% ipython --no-banner

In [1]: import numpy as np

In [2]: np.set_printoptions(precision=3, suppress=True, linewidth=120)

In [3]: def rd(a):
   ...:     return np.round(a, 3) + 0
   ...: 

In [4]: F = np.loadtxt("out11.csv", delimiter=",")

In [5]: print(F)
[[ 0.916 -2.008  1.313 -1.481 -0.739  0.098  1.883  1.667  0.645  0.401  1.045]
 [ 0.882  0.579  0.513  1.217 -0.19  -2.042  1.277 -0.347  2.375 -0.4   -1.523]
 [ 0.09   0.221  0.133  0.829 -2.097  1.689  1.017 -1.576  1.405  0.749  0.796]
 [ 0.325  0.476  0.716  0.688 -3.128 -1.736  0.211  0.28  -0.713 -1.8    0.393]
 [ 0.336  1.045 -1.079 -1.972 -0.286 -1.534 -0.862 -0.756  0.696  2.766 -0.663]]

In [6]: rng = np.random.default_rng(54974)

In [7]: B = F + rng.integers(-2, 3, (5, 4)) @ rng.integers(-2, 3, (4, 11))

In [8]: print(rd(B))
[[  2.916  -4.008  -1.687   2.519   2.261  -7.902   3.883  -1.333  -1.355   6.401   0.045]
 [  2.882  -0.421   4.513  -4.783  -1.19    5.958  11.277   2.653   3.375   1.6    -6.523]
 [ -1.91   -3.779  -6.867   8.829   2.903  -6.311  -0.983  -2.576   1.405   2.749   1.796]
 [  6.325   1.476  -3.284   6.688   5.872  -5.736   2.211  -2.72   -1.713   0.2    -4.607]
 [-11.664  -4.955  -5.079   0.028  -4.286   0.466  -6.862   5.244   4.696  -3.234   6.337]]

In [9]: print(np.abs(B - F).sum(axis=1))
[36. 43. 40. 43. 59.]

In [10]: print(rd(np.linalg.svd(B - F, compute_uv=False)))
[24.507 23.063  9.658  7.017  0.   ]

In [11]: x0 = np.array([-3, -1, -3, -2, 0, 1, -3, 3, -2, 2, 2])

In [12]: h = np.maximum(F @ x0, 0)

In [13]: print(F * (h > 1e-9)[:, None])
[[ 0.    -0.     0.    -0.    -0.     0.     0.     0.     0.     0.     0.   ]
 [ 0.     0.     0.     0.    -0.    -0.     0.    -0.     0.    -0.    -0.   ]
 [ 0.     0.     0.     0.    -0.     0.     0.    -0.     0.     0.     0.   ]
 [ 0.     0.     0.     0.    -0.    -0.     0.     0.    -0.    -0.     0.   ]
 [ 0.336  1.045 -1.079 -1.972 -0.286 -1.534 -0.862 -0.756  0.696  2.766 -0.663]]

In [14]: print(rd(np.maximum(F @ (3 * x0), 0)))
[ 0.     0.     0.     0.    20.178]

In [15]: u = np.array([-5, 0, -2, -1, 8, 0, 1, -3, 1]) + 0.5

In [16]: m1 = np.eye(9) - 2 * np.outer(u, u) / (u @ u)

In [17]: print(rd(m1))
[[ 0.619  0.042 -0.127 -0.042  0.72   0.042  0.127 -0.212  0.127]
 [ 0.042  0.995  0.014  0.005 -0.08  -0.005 -0.014  0.024 -0.014]
 [-0.127  0.014  0.958 -0.014  0.24   0.014  0.042 -0.071  0.042]
 [-0.042  0.005 -0.014  0.995  0.08   0.005  0.014 -0.024  0.014]
 [ 0.72  -0.08   0.24   0.08  -0.36  -0.08  -0.24   0.4   -0.24 ]
 [ 0.042 -0.005  0.014  0.005 -0.08   0.995 -0.014  0.024 -0.014]
 [ 0.127 -0.014  0.042  0.014 -0.24  -0.014  0.958  0.071 -0.042]
 [-0.212  0.024 -0.071 -0.024  0.4    0.024  0.071  0.882  0.071]
 [ 0.127 -0.014  0.042  0.014 -0.24  -0.014 -0.042  0.071  0.958]]

In [18]: vals, evecs = np.linalg.eigh(m1)

In [19]: print(rd(np.linalg.eigvalsh(m1 + -1 * np.eye(9))))
[-2.  0.  0.  0.  0.  0.  0.  0.  0.]

In [20]: print(rd(np.linalg.eigvalsh(m1 @ m1)))
[1. 1. 1. 1. 1. 1. 1. 1. 1.]

In [21]: print((vals > 1e-8).sum(), (vals < -1e-8).sum())
8 1

In [22]: print(rd(evecs.T @ m1 @ evecs))
[[-1.  0.  0.  0.  0.  0.  0.  0.  0.]
 [ 0.  1.  0.  0.  0.  0.  0.  0.  0.]
 [ 0.  0.  1.  0.  0.  0.  0.  0.  0.]
 [ 0.  0.  0.  1.  0.  0.  0.  0.  0.]
 [ 0.  0.  0.  0.  1.  0.  0.  0.  0.]
 [ 0.  0.  0.  0.  0.  1.  0.  0.  0.]
 [ 0.  0.  0.  0.  0.  0.  1.  0.  0.]
 [ 0.  0.  0.  0.  0.  0.  0.  1.  0.]
 [ 0.  0.  0.  0.  0.  0.  0.  0.  1.]]

In [23]: print(rd(vals))
[-1.  1.  1.  1.  1.  1.  1.  1.  1.]
